$ ipython --no-banner

In [1]: import numpy as np

In [2]: from numpy import linalg as LA

In [3]: np.set_printoptions(precision=2, suppress=True, linewidth=140, sign=" ")

In [4]: m1 = np.load("out15.npy")

In [5]: m1
Out[5]: 
array([[-2, -1,  0,  1,  2],
       [ 3,  4,  5,  6,  7],
       [ 8,  9, 10, 11, 12],
       [13, 14, 15, 16, 17]])

In [6]: left, sigma, VT = LA.svd(m1)

In [7]: evecs = VT[:(sigma > 1e-8).sum()]

In [8]: rng = np.random.default_rng(22)

In [9]: vec = m1[1] + 3 * m1[3] + rng.integers(2) * np.eye(5)[0]

In [10]: vec
Out[10]: array([ 43.,  46.,  50.,  54.,  58.])

In [11]: np.round(evecs.T @ evecs, 2) + 0
Out[11]: 
array([[ 0.6,  0.4,  0.2,  0. , -0.2],
       [ 0.4,  0.3,  0.2,  0.1,  0. ],
       [ 0.2,  0.2,  0.2,  0.2,  0.2],
       [ 0. ,  0.1,  0.2,  0.3,  0.4],
       [-0.2,  0. ,  0.2,  0.4,  0.6]])

In [12]: rk = LA.matrix_rank(m1)

In [13]: rk
Out[13]: np.int64(2)

In [14]: N = LA.svd(m1)[2][rk:].T

In [15]: [int(LA.matrix_rank(m1[:i])) for i in range(1, len(m1) + 1)]
Out[15]: [1, 2, 2, 2]

In [16]: LA.matrix_rank(m1.T @ m1), LA.matrix_rank(m1 @ m1.T)
Out[16]: (np.int64(2), np.int64(2))

In [17]: N.shape
Out[17]: (5, 3)

In [18]: np.round(m1 @ N, 2) + 0
Out[18]: 
array([[ 0.,  0.,  0.],
       [ 0.,  0.,  0.],
       [ 0.,  0.,  0.],
       [ 0.,  0.,  0.]])

In [19]: [int(LA.matrix_rank(m1[:, :j + 1])) for j in range(5)]
Out[19]: [1, 2, 2, 2, 2]

In [20]: [int(LA.matrix_rank(np.delete(m1, i, axis=0))) for i in range(4)]
Out[20]: [2, 2, 2, 2]
